$ ipython --no-banner

In [1]: import numpy as np

In [2]: np.set_printoptions(precision=2, suppress=True, linewidth=200)

In [3]: def tidy(a):
   ...:     return np.round(a, 2) + 0
   ...: 

In [4]: mat = np.load("layer4.npy")

In [5]: print(mat)
[[-2 -1]
 [ 0  1]
 [ 2  3]
 [ 4  5]]

In [6]: print(mat.mean(axis=0))
[1. 2.]

In [7]: print(mat - mat[0])
[[0 0]
 [2 2]
 [4 4]
 [6 6]]

In [8]: print(np.linalg.matrix_rank(mat))
2

In [9]: rng = np.random.default_rng(180157)

In [10]: M = rng.normal(size=(11, 5)) + 20 * np.array([-7, 7, -5, -2, -1])

In [11]: print(tidy(M))
[[-140.41  139.47 -102.13  -38.18  -19.05]
 [-140.2   138.96  -97.87  -41.25  -21.39]
 [-141.04  140.01  -98.53  -40.77  -19.67]
 [-140.25  138.99 -100.49  -38.55  -19.62]
 [-140.01  139.17 -100.47  -36.96  -19.46]
 [-139.13  139.11 -100.48  -39.45  -20.81]
 [-140.61  139.87 -101.21  -40.06  -21.71]
 [-139.67  139.51 -100.49  -40.36  -21.07]
 [-138.25  139.56  -98.69  -40.13  -20.26]
 [-138.78  138.49 -100.15  -39.02  -19.54]
 [-139.26  141.53  -99.89  -41.24  -20.99]]

In [12]: gram = M.T @ M

In [13]: print(tidy(np.linalg.svd(M, compute_uv=False) ** 2))
[560960.03     31.2       7.95      4.91      1.74]

In [14]: print(tidy(np.diag(gram)))
[214943.98 214114.35 110098.35  17297.54   4551.61]

In [15]: print(np.linalg.matrix_rank(gram))
5

In [16]: labels = rng.integers(0, 3, 3)

In [17]: W0 = np.triu((labels[:, None] == labels) & (rng.random((3, 3)) < 0.8), 1).astype(int)

In [18]: W0 += W0.T

In [19]: print(W0)
[[0 1 1]
 [1 0 1]
 [1 1 0]]

In [20]: U, sigma, Vh = np.linalg.svd(W0, full_matrices=False)

In [21]: print(U.shape, sigma.shape, Vh.shape)
(3, 3) (3,) (3, 3)

In [22]: print(tidy(sigma))
[2. 1. 1.]

In [23]: print(np.abs(U[:, 0]).round(6).argmax())
0

In [24]: evals, V = np.linalg.eigh(W0)

In [25]: print(tidy(np.linalg.eigvalsh(W0 @ W0)))
[1. 1. 4.]

In [26]: print(tidy(np.linalg.eigvalsh(W0 + -1 * np.eye(3))))
[-2. -2.  1.]

In [27]: print(evals.sum(), np.trace(W0))
0.0 0

In [28]: print((evals > 1e-8).sum(), (evals < -1e-8).sum())
1 2

In [29]: print(tidy(np.linalg.svd(W0, compute_uv=False)))
[2. 1. 1.]

In [30]: F = np.loadtxt("dump.csv", delimiter=",")

In [31]: print(tidy(F))
[[ 0.36 -0.3  -0.23 -0.29]
 [-0.3   0.86 -0.11 -0.14]
 [-0.23 -0.11  0.92 -0.1 ]
 [-0.29 -0.14 -0.1   0.87]]

In [32]: evals, V = np.linalg.eigh(F)

In [33]: vec = np.array([1, 0, 2, 0])

In [34]: print(tidy(vec @ F @ vec / (vec @ vec)), tidy(evals[0]), evals[-1])
0.62 0.0 1.0

In [35]: print(tidy(vec @ F @ vec))
3.11

In [36]: print(tidy(V * np.maximum(evals, 0) @ V.T))
[[ 0.36 -0.3  -0.23 -0.29]
 [-0.3   0.86 -0.11 -0.14]
 [-0.23 -0.11  0.92 -0.1 ]
 [-0.29 -0.14 -0.1   0.87]]

In [37]: out = np.array([[1, 3, 1, 2, 0],
    ...:     [1, 3, 2, 0, 1],
    ...:     [1, 1, 3, 1, 0],
    ...:     [0, 3, 1, 0, 2],
    ...:     [3, 3, 2, 3, 0]])

In [38]: A = np.triu(out, 1)

In [39]: print(A)
[[0 3 1 2 0]
 [0 0 2 0 1]
 [0 0 0 1 0]
 [0 0 0 0 2]
 [0 0 0 0 0]]

In [40]: # looks like rank 4

In [41]: rk = np.linalg.matrix_rank(A)

In [42]: print(rk)
4

In [43]: N = np.linalg.svd(A)[2][rk:].T

In [44]: print([int(np.linalg.matrix_rank(np.delete(A, i, axis=0))) for i in range(5)])
[3, 3, 3, 3, 4]

In [45]: print(np.allclose(A @ N, 0))
True

In [46]: print(np.einsum("ii->", A))
0

In [47]: print(tidy(np.linalg.det(A[::-1])))
0.0

In [48]: print(np.einsum("ij,ji->", A, A))
0

In [49]: print(tidy(np.linalg.eigvals(A)))
[0. 0. 0. 0. 0.]

In [50]: out = A + rng.integers(-2, 3, (5, 4)) @ rng.integers(-2, 3, (4, 5))

In [51]: print(out)
[[ 3  4 -6  2 -1]
 [ 1  0 -2  0  1]
 [-2 -2  2 -1  2]
 [ 0  1  1  2  1]
 [ 2 -1 -9 -2  1]]

In [52]: print(tidy(np.linalg.svd(out - A, compute_uv=False)))
[12.94  5.16  0.95  0.    0.  ]

In [53]: print(np.linalg.matrix_rank(out - A, tol=1e-8))
3

In [54]: print(out - A)
[[ 3  1 -7  0 -1]
 [ 1  0 -4  0  0]
 [-2 -2  2 -2  2]
 [ 0  1  1  2 -1]
 [ 2 -1 -9 -2  1]]

In [55]: print(np.abs(out - A).sum(axis=1))
[12  5 10  5 15]

In [56]: def softmax(z):
    ...:     e = np.exp(z - z.max(axis=-1, keepdims=True))
    ...:     return e / e.sum(axis=-1, keepdims=True)
    ...: 

In [57]: print(tidy(softmax(10 * out[0])))
[0. 1. 0. 0. 0.]

In [58]: print(tidy(softmax(out).sum(axis=1)))
[1. 1. 1. 1. 1.]

In [59]: print(tidy(softmax(out[0] + 4)))
[0.24 0.66 0.   0.09 0.  ]

In [60]: scores = out @ out.T / np.sqrt(5)

In [61]: print(tidy(softmax(scores)[0] @ out))
[ 3.    3.99 -6.    2.   -1.  ]

In [62]: print(softmax(scores).round(6).argmax(axis=1))
[0 4 2 3 4]

In [63]: print(tidy(softmax(scores)))
[[1.   0.   0.   0.   0.  ]
 [0.04 0.   0.   0.   0.96]
 [0.   0.   1.   0.   0.  ]
 [0.06 0.02 0.04 0.88 0.  ]
 [0.   0.   0.   0.   1.  ]]

In [64]: print([int(np.linalg.matrix_rank(np.linalg.matrix_power(A, p))) for p in range(1, 6)])
[4, 3, 2, 1, 0]

In [65]: print(A @ A)
[[0 0 6 1 7]
 [0 0 0 2 0]
 [0 0 0 0 2]
 [0 0 0 0 0]
 [0 0 0 0 0]]

In [66]: print(tidy(np.sort(np.linalg.eigvals(A))))
[0. 0. 0. 0. 0.]

In [67]: K = np.load("test18.npy")

In [68]: print(K)
[[-0.2  -0.2   1.5  -0.2  -0.1 ]
 [-0.16 -0.15  1.5  -0.11 -0.08]
 [ 1.   -1.1  -0.5  -1.3   0.3 ]
 [-1.6   1.   -1.2  -0.1  -0.5 ]
 [ 1.5  -2.    0.   -0.1   0.7 ]
 [-0.7  -1.9  -1.3   0.4  -0.6 ]]

In [69]: P = K @ np.linalg.solve(K.T @ K, K.T)

In [70]: print(np.allclose(P @ P, P))
True

In [71]: print(tidy(np.trace(P)))
5.0

In [72]: print(tidy(np.linalg.eigvalsh(P)))
[0. 1. 1. 1. 1. 1.]

In [73]: print(tidy(np.diag(P)))
[0.54 0.47 1.   1.   1.   1.  ]

In [74]: print(tidy(P))
[[ 0.54  0.5   0.03  0.02  0.    0.01]
 [ 0.5   0.47 -0.03 -0.03  0.   -0.01]
 [ 0.03 -0.03  1.    0.    0.    0.  ]
 [ 0.02 -0.03  0.    1.    0.    0.  ]
 [ 0.    0.    0.    0.    1.    0.  ]
 [ 0.01 -0.01  0.    0.    0.    1.  ]]

In [75]: print(tidy(P.ravel(order="F")))
[ 0.54  0.5   0.03  0.02  0.    0.01  0.5   0.47 -0.03 -0.03  0.   -0.01  0.03 -0.03  1.    0.    0.    0.    0.02 -0.03  0.    1.    0.    0.    0.    0.    0.    0.    1.    0.    0.01 -0.01  0.
  0.    0.    1.  ]

In [76]: print(tidy(P.reshape(-1, 2)))
[[ 0.54  0.5 ]
 [ 0.03  0.02]
 [ 0.    0.01]
 [ 0.5   0.47]
 [-0.03 -0.03]
 [ 0.   -0.01]
 [ 0.03 -0.03]
 [ 1.    0.  ]
 [ 0.    0.  ]
 [ 0.02 -0.03]
 [ 0.    1.  ]
 [ 0.    0.  ]
 [ 0.    0.  ]
 [ 0.    0.  ]
 [ 1.    0.  ]
 [ 0.01 -0.01]
 [ 0.    0.  ]
 [ 0.    1.  ]]

In [77]: print(tidy(P.reshape(2, -1)))
[[ 0.54  0.5   0.03  0.02  0.    0.01  0.5   0.47 -0.03 -0.03  0.   -0.01  0.03 -0.03  1.    0.    0.    0.  ]
 [ 0.02 -0.03  0.    1.    0.    0.    0.    0.    0.    0.    1.    0.    0.01 -0.01  0.    0.    0.    1.  ]]

In [78]: t3 = P.reshape(6, 2, -1)

In [79]: print(tidy(t3[:, 0]))
[[ 0.54  0.5   0.03]
 [ 0.5   0.47 -0.03]
 [ 0.03 -0.03  1.  ]
 [ 0.02 -0.03  0.  ]
 [ 0.    0.    0.  ]
 [ 0.01 -0.01  0.  ]]

In [80]: print(t3.shape)
(6, 2, 3)

In [81]: print(tidy(np.einsum("ihd,ihd->ih", t3, t3)))
[[0.54 0.  ]
 [0.47 0.  ]
 [1.   0.  ]
 [0.   1.  ]
 [0.   1.  ]
 [0.   1.  ]]

In [82]: vec = np.array([1, 1, 3, 2, 3])

In [83]: target = K @ vec

In [84]: beta, lr = np.zeros(5), 1 / np.linalg.norm(K, 2) ** 2

In [85]: for i in range(20):
    ...:     beta -= lr * K.T @ (K @ beta - target)
    ...:     if i % 5 == 0: print(i, round(np.linalg.norm(K @ beta - target), 2))
    ...: 
0 4.47
5 1.61
10 1.01
15 0.7

In [86]: print(tidy(np.linalg.cond(K)))
15.4

In [87]: m1 = np.loadtxt("m.csv", delimiter=",")

In [88]: print(m1)
[[-1.72  1.01 -0.94  0.38 -0.8  -1.92]
 [ 2.21 -1.33  1.37 -0.7   1.29  2.36]
 [-1.73  0.81 -1.02  0.63 -0.77 -1.64]
 [ 3.38 -2.35  2.03 -1.29  0.66  3.24]
 [-1.5   0.99 -0.87  0.15 -0.45 -1.77]
 [ 5.75 -3.26  3.71 -1.99  1.43  5.21]
 [ 2.73 -1.84  1.05 -0.95  1.12  2.19]
 [ 1.42 -1.03  1.18 -0.72  0.89  1.48]
 [ 2.82 -1.44  1.95 -0.83  0.82  2.56]
 [ 3.24 -1.44  2.17 -0.92  0.64  2.42]
 [ 2.55 -1.51  1.61 -0.75  0.9   2.16]
 [-2.17  1.43 -1.54  0.86 -0.42 -1.64]
 [ 1.55 -1.21  1.32 -0.61  0.73  1.63]
 [-9.23  5.98 -6.23  3.22 -3.09 -8.94]
 [ 1.03 -0.5   1.23 -0.69 -0.18  0.56]
 [ 2.94 -2.66  1.98 -1.02  1.32  3.07]
 [ 3.69 -2.63  2.38 -1.51  1.32  3.78]
 [ 0.58 -0.22  0.26 -0.44  0.37  1.06]
 [ 0.82 -0.79  0.44 -0.1   0.21  0.43]
 [ 3.16 -1.62  1.65 -0.52  0.45  2.67]
 [-2.21  1.84 -1.7   0.73 -0.61 -2.58]
 [-0.29  1.08 -0.56  0.76  0.06 -0.13]
 [-1.49  1.35 -0.64  0.27 -0.64 -1.59]
 [-2.97  2.03 -1.24  1.45 -0.98 -2.79]
 [ 0.03  0.22  0.16  0.1   0.31  0.04]]

In [89]: labels = rng.permutation(6)

In [90]: out = m1[:, labels] * rng.choice([-1, 1], 6)

In [91]: print(out)
[[ 1.01  1.92  1.72 -0.38  0.8   0.94]
 [-1.33 -2.36 -2.21  0.7  -1.29 -1.37]
 [ 0.81  1.64  1.73 -0.63  0.77  1.02]
 [-2.35 -3.24 -3.38  1.29 -0.66 -2.03]
 [ 0.99  1.77  1.5  -0.15  0.45  0.87]
 [-3.26 -5.21 -5.75  1.99 -1.43 -3.71]
 [-1.84 -2.19 -2.73  0.95 -1.12 -1.05]
 [-1.03 -1.48 -1.42  0.72 -0.89 -1.18]
 [-1.44 -2.56 -2.82  0.83 -0.82 -1.95]
 [-1.44 -2.42 -3.24  0.92 -0.64 -2.17]
 [-1.51 -2.16 -2.55  0.75 -0.9  -1.61]
 [ 1.43  1.64  2.17 -0.86  0.42  1.54]
 [-1.21 -1.63 -1.55  0.61 -0.73 -1.32]
 [ 5.98  8.94  9.23 -3.22  3.09  6.23]
 [-0.5  -0.56 -1.03  0.69  0.18 -1.23]
 [-2.66 -3.07 -2.94  1.02 -1.32 -1.98]
 [-2.63 -3.78 -3.69  1.51 -1.32 -2.38]
 [-0.22 -1.06 -0.58  0.44 -0.37 -0.26]
 [-0.79 -0.43 -0.82  0.1  -0.21 -0.44]
 [-1.62 -2.67 -3.16  0.52 -0.45 -1.65]
 [ 1.84  2.58  2.21 -0.73  0.61  1.7 ]
 [ 1.08  0.13  0.29 -0.76 -0.06  0.56]
 [ 1.35  1.59  1.49 -0.27  0.64  0.64]
 [ 2.03  2.79  2.97 -1.45  0.98  1.24]
 [ 0.22 -0.04 -0.03 -0.1  -0.31 -0.16]]

In [92]: U, _, Vh = np.linalg.svd(m1.T @ out)

In [93]: print(labels)
[1 5 0 3 4 2]

In [94]: cen = m1 - m1.mean(axis=0)

In [95]: U, sigma, Vh = np.linalg.svd(cen, full_matrices=False)

In [96]: print(tidy(np.abs(Vh[-1])))
[0.45 0.12 0.1  0.3  0.48 0.67]

In [97]: print(np.searchsorted(np.cumsum(sigma ** 2) / (sigma ** 2).sum(), 0.9) + 1)
1

In [98]: print((np.sign(U[:, 0]) == np.sign(U[0, 0])).astype(int))
[1 0 1 0 1 0 0 0 0 0 0 1 0 1 0 0 0 0 0 0 1 1 1 1 1]

In [99]: print(np.abs(Vh[0]).argmax())
0

In [100]: print(tidy(Vh[0] * np.sign(Vh[0, np.abs(Vh[0]).argmax()])))
[ 0.58 -0.38  0.37 -0.2   0.18  0.55]

In [101]: print(tidy(sigma))
[25.84  1.75  1.56  1.15  1.    0.82]

In [102]: print(np.abs(U[:, 0]).argmax())
13

In [103]: print(tidy((sigma ** 2).sum() ** 2 / (sigma ** 4).sum()))
1.03

In [104]: U, sigma, Vh = np.linalg.svd(m1)

In [105]: print(tidy(sigma))
[26.25  1.77  1.59  1.16  1.01  0.85]

In [106]: out = U[:, :1] @ np.diag(sigma[:1]) @ Vh[:1]

In [107]: print(tidy(np.linalg.norm(m1 - out) / np.linalg.norm(m1)))
0.11

In [108]: print(np.linalg.matrix_rank(m1, rtol=0.05))
3
